$ python -q
>>> import numpy as np
>>> from numpy import linalg as LA
>>> np.set_printoptions(precision=2, suppress=True, linewidth=140, floatmode="fixed")
>>> W0 = np.array([[6, 8, 5, 8, 3, 8, 4, 6, 3, 8],
...     [1, 3, 0, 3, -2, 3, -1, 1, -2, 3],
...     [0, 2, -1, 2, -3, 2, -2, 0, -3, 2],
...     [4, 6, 3, 6, 1, 6, 2, 4, 1, 6],
...     [2, 4, 1, 4, -1, 4, 0, 2, -1, 4]])
>>> # looks like rank 2
>>> W0[1] @ W0[4]
np.int64(56)
>>> LA.norm(W0, axis=0)
array([ 7.55, 11.36,  6.00, 11.36,  4.90, 11.36,  5.00,  7.55,  4.90, 11.36])
>>> LA.norm(W0, axis=1).argmax()
np.int64(0)
>>> LA.norm(W0, axis=1)
array([19.67,  6.86,  6.24, 13.82,  8.66])
>>> round(LA.norm(W0, "nuc"), 2)
np.float64(34.12)
>>> round(LA.norm(W0) ** 2 / LA.norm(W0, 2) ** 2, 2)
np.float64(1.1)
>>> f, v = W0[4], W0[0]
>>> f @ v
np.int64(151)
>>> p = (f @ v) / (f @ f) * f
>>> np.outer(f, v)
array([[12, 16, 10, 16,  6, 16,  8, 12,  6, 16],
       [24, 32, 20, 32, 12, 32, 16, 24, 12, 32],
       [ 6,  8,  5,  8,  3,  8,  4,  6,  3,  8],
       [24, 32, 20, 32, 12, 32, 16, 24, 12, 32],
       [-6, -8, -5, -8, -3, -8, -4, -6, -3, -8],
       [24, 32, 20, 32, 12, 32, 16, 24, 12, 32],
       [ 0,  0,  0,  0,  0,  0,  0,  0,  0,  0],
       [12, 16, 10, 16,  6, 16,  8, 12,  6, 16],
       [-6, -8, -5, -8, -3, -8, -4, -6, -3, -8],
       [24, 32, 20, 32, 12, 32, 16, 24, 12, 32]])
>>> p
array([ 4.03,  8.05,  2.01,  8.05, -2.01,  8.05,  0.00,  4.03, -2.01,  8.05])
>>> LA.matrix_rank(np.outer(f, v))
np.int64(1)
>>> np.argsort(-LA.norm(W0, axis=0).round(6), kind="stable")[:3]
array([1, 3, 5])
>>> LA.cond(W0) > 100
np.True_
>>> [round(float(x), 2) for x in LA.svd(W0, compute_uv=False)[:3]]
[25.92, 8.2, 0.0]
>>> round(LA.norm(W0, 2) / LA.norm(W0), 2)
np.float64(0.95)
>>> LA.matrix_rank(W0, rtol=0.1)
np.int64(2)
>>> f = np.array([2, 0])
>>> np.cross(W0[2, :3], W0[1, :3])
array([ 3, -1, -2])
>>> np.correlate(W0[2], W0[1], "full")
array([  0,   6,  -7,  10, -16,  21, -22,  23, -29,  38, -27,  20, -24,  15, -17,   4,  -9,   3,   2])
>>> np.array([np.convolve(row, f, "same") for row in W0])
array([[12, 16, 10, 16,  6, 16,  8, 12,  6, 16],
       [ 2,  6,  0,  6, -4,  6, -2,  2, -4,  6],
       [ 0,  4, -2,  4, -6,  4, -4,  0, -6,  4],
       [ 8, 12,  6, 12,  2, 12,  4,  8,  2, 12],
       [ 4,  8,  2,  8, -2,  8,  0,  4, -2,  8]])
>>> arr = np.load("a.npy")
>>> arr
array([[ 2,  3,  4,  5,  6,  7],
       [ 8,  9, 10, 11, 12, 13],
       [14, 15, 16, 17, 18, 19],
       [20, 21, 22, 23, 24, 25],
       [26, 27, 28, 29, 30, 31]])
>>> left, sv, Vh = LA.svd(arr)
>>> sv.round(2) + 0
array([101.96,   4.26,   0.00,   0.00,   0.00])
>>> np.argmax(sv[:-1] / (sv[1:] + 1e-6)) + 1
np.int64(2)
>>> Y = left[:, :2] @ np.diag(sv[:2]) @ Vh[:2]
>>> np.round(np.abs(arr - Y).max(), 2)
np.float64(0.0)
>>> data = np.load("sample3.npy")
>>> data
array([[ 0.00, -0.32,  0.25, -1.26,  1.57, -1.65,  0.90, -0.57, -0.95],
       [ 1.10,  0.51, -0.41,  0.19, -1.59, -1.84,  0.83, -0.06,  0.84],
       [ 0.63,  0.52,  2.43,  1.30,  0.30, -0.28,  0.20,  0.59, -0.44],
       [-0.94, -1.59, -0.39,  1.85, -0.27, -0.30,  0.94, -0.82, -0.57],
       [ 1.41,  1.01, -1.23,  1.29,  1.24,  0.04, -0.57, -0.89, -0.41],
       [ 1.41, -1.72, -0.09, -0.24, -0.52, -0.34, -1.38,  0.70, -1.10],
       [ 0.31,  0.74, -0.63, -0.22, -0.68,  0.87,  1.49,  0.93, -1.90],
       [-1.57,  1.03, -0.40,  0.45, -0.32, -1.32, -1.36,  0.70, -0.98],
       [ 0.00,  0.48,  0.79, -0.56, -1.21,  0.33, -0.55, -2.24, -0.96]])
>>> f, v = data[0], data[6]
>>> round(float(f @ v), 2)
-0.0
>>> p = (f @ v) / (f @ f) * f
>>> p.round(2) + 0
array([0.00, 0.00, 0.00, 0.00, 0.00, 0.00, 0.00, 0.00, 0.00])
>>> v - p
array([ 0.31,  0.74, -0.63, -0.22, -0.68,  0.87,  1.49,  0.93, -1.90])
>>> LA.matrix_rank(np.outer(f, v))
np.int64(1)
